$ python -q
>>> import numpy as np
>>> import numpy.linalg as la
>>> np.set_printoptions(precision=2, suppress=True, linewidth=200, legacy="1.25")
>>> tidy = lambda a: np.round(a, 2) + 0
>>> rng = np.random.default_rng(488730)
>>> W0 = np.eye(13, dtype=int)[rng.permutation(13)]
>>> W0
array([[0, 0, 0, 0, 0, 0, 1, 0, 0, 0, 0, 0, 0],
       [0, 0, 0, 0, 0, 1, 0, 0, 0, 0, 0, 0, 0],
       [0, 0, 0, 1, 0, 0, 0, 0, 0, 0, 0, 0, 0],
       [0, 0, 0, 0, 1, 0, 0, 0, 0, 0, 0, 0, 0],
       [0, 0, 1, 0, 0, 0, 0, 0, 0, 0, 0, 0, 0],
       [1, 0, 0, 0, 0, 0, 0, 0, 0, 0, 0, 0, 0],
       [0, 0, 0, 0, 0, 0, 0, 0, 1, 0, 0, 0, 0],
       [0, 0, 0, 0, 0, 0, 0, 0, 0, 0, 0, 1, 0],
       [0, 1, 0, 0, 0, 0, 0, 0, 0, 0, 0, 0, 0],
       [0, 0, 0, 0, 0, 0, 0, 0, 0, 0, 1, 0, 0],
       [0, 0, 0, 0, 0, 0, 0, 0, 0, 1, 0, 0, 0],
       [0, 0, 0, 0, 0, 0, 0, 0, 0, 0, 0, 0, 1],
       [0, 0, 0, 0, 0, 0, 0, 1, 0, 0, 0, 0, 0]])
>>> assert W0 == W0.T
Traceback (most recent call last):
  File "<python-input-7>", line 1, in <module>
    assert W0 == W0.T
           ^^^^^^^^^^
ValueError: The truth value of an array with more than one element is ambiguous. Use a.any() or a.all()
>>> tidy(la.det(W0))
-1.0
>>> np.trace(W0)
0
>>> x0 = np.array([0, 1, 2, 1, 2, 0, 9, 2, 0, 2, 1, 3, 0])
>>> y = W0 @ x0
>>> b, lr = np.zeros(13), 1 / la.norm(W0, 2) ** 2
>>> for i in range(60):
...     b -= lr * W0.T @ (W0 @ b - y)
...     if i % 10 == 0: print(i, round(la.norm(W0 @ b - y), 2))
... 
0 0.0
10 0.0
20 0.0
30 0.0
40 0.0
50 0.0
>>> b
array([0., 1., 2., 1., 2., 0., 9., 2., 0., 2., 1., 3., 0.])
>>> J = np.load("test13.npy")
>>> J
array([[ -2,  -2,  -2,  -2,  -2,  -2,  -2,  -2,  -2,  -2,  -2,  -2,  -2],
       [ -2,  -4,  -4,  -4,  -4,  -4,  -4,  -4,  -4,  -4,  -4,  -4,  -4],
       [ -2,  -4,  -6,  -6,  -6,  -6,  -6,  -6,  -6,  -6,  -6,  -6,  -6],
       [ -2,  -4,  -6,  -8,  -8,  -8,  -8,  -8,  -8,  -8,  -8,  -8,  -8],
       [ -2,  -4,  -6,  -8, -10, -10, -10, -10, -10, -10, -10, -10, -10],
       [ -2,  -4,  -6,  -8, -10, -12, -12, -12, -12, -12, -12, -12, -12],
       [ -2,  -4,  -6,  -8, -10, -12, -14, -14, -14, -14, -14, -14, -14],
       [ -2,  -4,  -6,  -8, -10, -12, -14, -16, -16, -16, -16, -16, -16],
       [ -2,  -4,  -6,  -8, -10, -12, -14, -16, -18, -18, -18, -18, -18],
       [ -2,  -4,  -6,  -8, -10, -12, -14, -16, -18, -20, -20, -20, -20],
       [ -2,  -4,  -6,  -8, -10, -12, -14, -16, -18, -20, -22, -22, -22],
       [ -2,  -4,  -6,  -8, -10, -12, -14, -16, -18, -20, -22, -24, -24],
       [ -2,  -4,  -6,  -8, -10, -12, -14, -16, -18, -20, -22, -24, -26]])
>>> def softmax(z):
...     e = np.exp(z - z.max(axis=-1, keepdims=True))
...     return e / e.sum(axis=-1, keepdims=True)
... 
>>> tidy(softmax(J[7]))
array([0.86, 0.12, 0.02, 0.  , 0.  , 0.  , 0.  , 0.  , 0.  , 0.  , 0.  , 0.  , 0.  ])
>>> tidy(softmax(10 * J[7]))
array([1., 0., 0., 0., 0., 0., 0., 0., 0., 0., 0., 0., 0.])
>>> scores = J @ J.T / np.sqrt(13)
>>> softmax(scores).round(6).argmax(axis=1)
array([12, 12, 12, 12, 12, 12, 12, 12, 12, 12, 12, 12, 12])
>>> th = np.radians(135)
>>> R = np.eye(13)
>>> R[8, 8] = R[10, 10] = np.cos(th)
>>> R[8, 10], R[10, 8] = -np.sin(th), np.sin(th)
>>> other = J @ R.T
>>> np.allclose(la.norm(J, axis=1), la.norm(other, axis=1))
True
>>> tidy(np.abs(other - J).max(axis=0))
array([ 0.  ,  0.  ,  0.  ,  0.  ,  0.  ,  0.  ,  0.  ,  0.  , 46.28,  0.  , 24.83,  0.  ,  0.  ])
>>> tidy(la.svd(J, compute_uv=False)), tidy(la.svd(other, compute_uv=False))
(array([147.89,  16.58,   6.08,   3.19,   2.  ,   1.4 ,   1.06,   0.85,   0.72,   0.63,   0.57,   0.53,   0.51]), array([147.89,  16.58,   6.08,   3.19,   2.  ,   1.4 ,   1.06,   0.85,   0.72,   0.63,   0.57,   0.53,   0.51]))
>>> np.allclose(J @ J.T, other @ other.T)
True
>>> O, R = la.qr(J)
>>> tidy(np.abs(np.diag(R)))
array([7.21, 1.92, 1.91, 1.91, 1.9 , 1.89, 1.87, 1.85, 1.83, 1.79, 1.73, 1.63, 1.41])
>>> tidy(abs(R[0, 0])), tidy(la.norm(J[:, 0]))
(7.21, 7.21)
>>> O.shape, R.shape
((13, 13), (13, 13))
>>> np.trace(O @ O.T)
13.0
>>> idx = rng.permutation(13)
>>> idx
array([ 8, 12,  6,  5,  4,  7,  3, 10,  0,  9, 11,  1,  2])
>>> other = J[idx][:, idx]
>>> np.diag(other)
array([-18, -26, -14, -12, -10, -16,  -8, -22,  -2, -20, -24,  -4,  -6])
>>> np.allclose(other, J)
False
>>> tidy(la.det(other)), tidy(la.det(J[idx]))
(-8192.0, 8192.0)
>>> tidy(np.sort(np.abs(la.eigvals(other))))
array([  0.51,   0.53,   0.57,   0.63,   0.72,   0.85,   1.06,   1.4 ,   2.  ,   3.19,   6.08,  16.58, 147.89])
>>> np.trace(other)
-182
>>> r0 = np.array([-1, 2, -3, -2, 2, -3, 3])
>>> m1 = np.outer(rng.normal(size=23), r0) + 0.3 * rng.normal(size=(23, 7))
>>> tidy(m1)
array([[ -1.72,   3.39,  -5.41,  -3.53,   4.1 ,  -5.28,   5.74],
       [  1.88,  -3.28,   4.88,   3.26,  -3.23,   5.08,  -4.88],
       [  1.55,  -4.22,   5.43,   3.19,  -3.56,   5.02,  -5.83],
       [ -3.27,   6.82, -10.19,  -6.83,   7.63, -11.  ,  11.08],
       [  1.4 ,  -2.58,   3.49,   2.19,  -2.31,   3.61,  -3.26],
       [  0.29,  -0.62,   0.56,   0.57,  -0.32,   0.73,  -0.57],
       [  1.61,  -2.97,   4.08,   2.42,  -2.39,   4.44,  -4.6 ],
       [ -1.3 ,   2.43,  -4.32,  -2.98,   3.47,  -4.88,   4.55],
       [ -0.43,   0.6 ,  -0.94,  -0.65,   0.05,  -0.66,   0.86],
       [ -3.19,   5.61,  -8.71,  -5.62,   6.26,  -9.26,   9.04],
       [  0.96,  -2.29,   3.45,   2.32,  -2.1 ,   3.02,  -3.81],
       [ -0.46,   0.49,  -0.25,  -0.28,   0.48,  -0.51,   0.27],
       [  0.67,  -0.89,   1.99,   0.98,  -1.43,   1.86,  -2.48],
       [ -0.2 ,  -0.15,   0.42,   0.43,  -0.6 ,   0.7 ,  -0.55],
       [  0.32,  -1.05,   1.02,   0.68,  -0.7 ,   1.65,  -1.15],
       [  0.6 ,  -0.58,   0.79,   0.6 ,  -0.71,   0.9 ,  -1.35],
       [ -1.34,   1.83,  -2.79,  -2.29,   1.76,  -2.44,   3.01],
       [  1.25,  -1.12,   2.59,   1.47,  -1.23,   2.13,  -1.8 ],
       [ -1.72,   3.43,  -5.15,  -2.89,   3.36,  -5.58,   5.75],
       [ -1.71,   3.1 ,  -4.09,  -3.3 ,   2.9 ,  -4.85,   3.87],
       [ -2.51,   4.65,  -6.63,  -4.81,   4.53,  -6.74,   6.91],
       [ -0.49,   0.32,  -1.05,  -0.63,   0.86,  -1.02,   1.5 ],
       [ -0.41,   1.11,  -2.1 ,  -1.87,   1.05,  -2.29,   1.66]])
>>> U, sigma, VT = la.svd(m1)
>>> tidy(sigma)
array([45.26,  1.77,  1.6 ,  1.27,  1.11,  0.91,  0.73])
>>> other = U[:, :1] @ np.diag(sigma[:1]) @ VT[:1]
>>> tidy(la.norm(m1 - other, 2)), tidy(sigma[1])
(1.77, 1.77)
>>> la.matrix_rank(other)
1
>>> tidy(np.abs(m1 - other).max())
0.7
>>> arr = np.loadtxt("arr.csv", delimiter=",")
>>> tidy(arr)
array([[ 5.23,  1.36,  6.86, -3.  ,  6.39,  9.66],
       [-0.45,  0.64,  1.5 , -3.  ,  3.91,  2.88],
       [ 3.39,  1.1 ,  2.35, -3.  ,  5.28,  5.28],
       [ 2.96, -1.86,  6.74, -3.  ,  5.62,  5.59],
       [ 1.18, -0.03,  2.14, -3.  ,  4.52,  3.25],
       [-4.97, -0.33,  1.  , -3.  ,  2.34,  0.01],
       [ 3.62, -1.24,  8.38, -3.  ,  6.03,  7.71],
       [ 4.6 , -2.37, 10.06, -3.  ,  6.54,  8.21],
       [ 1.36,  0.37,  2.86, -3.  ,  4.66,  4.27],
       [ 2.17, -1.74, 10.27, -3.  ,  5.75,  8.19]])
>>> tidy(arr @ la.pinv(arr) @ arr)
array([[ 5.23,  1.36,  6.86, -3.  ,  6.39,  9.66],
       [-0.45,  0.64,  1.5 , -3.  ,  3.91,  2.88],
       [ 3.39,  1.1 ,  2.35, -3.  ,  5.28,  5.28],
       [ 2.96, -1.86,  6.74, -3.  ,  5.62,  5.59],
       [ 1.18, -0.03,  2.14, -3.  ,  4.52,  3.25],
       [-4.97, -0.33,  1.  , -3.  ,  2.34,  0.01],
       [ 3.62, -1.24,  8.38, -3.  ,  6.03,  7.71],
       [ 4.6 , -2.37, 10.06, -3.  ,  6.54,  8.21],
       [ 1.36,  0.37,  2.86, -3.  ,  4.66,  4.27],
       [ 2.17, -1.74, 10.27, -3.  ,  5.75,  8.19]])
>>> np.allclose(arr[:-1].T @ la.lstsq(arr[:-1].T, arr[-1])[0], arr[-1])
True
>>> tidy(np.trace(la.pinv(arr) @ arr))
4.0
>>> r = la.matrix_rank(arr)
>>> r
4
>>> null = la.svd(arr)[2][r:].T
>>> la.matrix_rank(arr.T @ arr), la.matrix_rank(arr @ arr.T)
(4, 4)
>>> [int(la.matrix_rank(arr[:, :j + 1])) for j in range(6)]
[1, 2, 3, 4, 4, 4]
>>> tidy(null @ null.T)
array([[ 0.06,  0.09,  0.08, -0.16, -0.1 , -0.09],
       [ 0.09,  0.37,  0.28, -0.03,  0.1 , -0.37],
       [ 0.08,  0.28,  0.21, -0.07,  0.03, -0.28],
       [-0.16, -0.03, -0.07,  0.6 ,  0.46,  0.03],
       [-0.1 ,  0.1 ,  0.03,  0.46,  0.38, -0.1 ],
       [-0.09, -0.37, -0.28,  0.03, -0.1 ,  0.37]])
>>> [int(la.matrix_rank(np.delete(arr, i, axis=0))) for i in range(10)]
[4, 4, 4, 4, 4, 4, 4, 4, 4, 4]
>>> [int(la.matrix_rank(arr[:i])) for i in range(1, len(arr) + 1)]
[1, 2, 3, 4, 4, 4, 4, 4, 4, 4]
>>> U, sigma, VT = la.svd(arr)
>>> tidy(sigma)
array([34.16,  7.5 ,  6.47,  2.57,  0.  ,  0.  ])
>>> other = U[:, :4] @ np.diag(sigma[:4]) @ VT[:4]
>>> tidy(np.abs(arr - other).max())
0.0
>>> F = np.load("case3.npy")
>>> F
array([[20, 16,  5,  4],
       [ 0,  0,  0,  0],
       [ 5,  4,  0,  0],
       [ 0,  0,  0,  0]])
>>> x0 = np.array([2, 1, 0, 0, 2, 0, 2, 2, 1, 2, 1, 1, 0])
>>> np.einsum("ij,j->i", W0, x0)
array([2, 0, 0, 2, 0, 2, 1, 1, 1, 1, 2, 0, 2])
>>> W0 @ np.ones(13)
array([1., 1., 1., 1., 1., 1., 1., 1., 1., 1., 1., 1., 1.])
>>> la.norm(W0 @ x0) <= la.norm(W0, 2) * la.norm(x0) + 1e-9
True
>>> np.sign((W0 @ x0).round(6))
array([1, 0, 0, 1, 0, 1, 1, 1, 1, 1, 1, 0, 1])
>>> W0 @ np.eye(13)[10]
array([0., 0., 0., 0., 0., 0., 0., 0., 0., 1., 0., 0., 0.])
